$ ipython --no-banner

In [1]: import numpy as np

In [2]: np.set_printoptions(precision=3, suppress=True, linewidth=120, floatmode="fixed")

In [3]: def tidy(a):
   ...:     return np.round(a, 3) + 0
   ...: 

In [4]: A = np.loadtxt("case15.csv", delimiter=",")

In [5]: A
Out[5]: 
array([[  8.359,  -3.499,   5.290,  -7.785,  -8.385,  -3.430,  -0.278,   5.950],
       [ -0.454,   0.676,  11.658,  -1.556,   3.749,  -7.387,   4.152, -10.397],
       [ 11.192,  -3.341,   6.398,  -8.370,  -8.159,  -4.773,  -1.741,   5.155],
       [  2.169,  -2.084,  13.614,  -1.104,   1.648,  -7.256,   3.620, -11.486],
       [  9.992,  -5.579,   5.948,  -6.332,  -8.222,  -3.225,  -0.634,   5.543],
       [ -0.569,  -1.493,   8.955,  -2.448,   3.797,  -6.496,   0.810,  -9.577],
       [ -0.592,   0.469,  12.641,  -1.229,   3.316,  -7.843,   2.993,  -9.620],
       [  9.942,  -2.948,   6.268,  -7.350,  -6.780,  -3.738,  -1.696,   5.410],
       [  1.495,   0.325,  12.901,  -0.135,   4.420,  -5.806,   3.291, -11.579],
       [ 10.338,  -2.894,   5.438,  -7.303,  -9.005,  -0.770,  -0.613,   5.081],
       [ -0.416,  -0.551,  11.973,   0.319,   3.946,  -7.551,   3.091,  -9.301],
       [  9.096,  -2.446,   4.129,  -8.041,  -7.491,  -2.942,  -0.193,   5.822],
       [  1.274,   0.766,  11.068,   0.166,   1.245,  -7.721,   2.162, -10.801],
       [  3.484,   2.454,  11.578,  -1.316,   3.739,  -7.957,   1.277,  -9.045],
       [ -0.358,   0.601,  10.942,  -2.250,   4.728,  -6.781,   2.800, -11.195],
       [  8.634,  -3.601,   5.738,  -6.186,  -7.104,  -2.892,  -0.654,   5.199]])

In [6]: f, v = A[5], A[7]

In [7]: tidy(f @ v)
Out[7]: np.float64(18.22)

In [8]: tidy(f @ f)
Out[8]: np.float64(237.728)

In [9]: p = (f @ v) / (f @ f) * f

In [10]: tidy(p)
Out[10]: array([-0.044, -0.114,  0.686, -0.188,  0.291, -0.498,  0.062, -0.734])

In [11]: np.linalg.matrix_rank(np.outer(f, v))
Out[11]: np.int64(1)

In [12]: tidy(v - p)
Out[12]: array([ 9.986, -2.834,  5.582, -7.162, -7.071, -3.240, -1.758,  6.144])
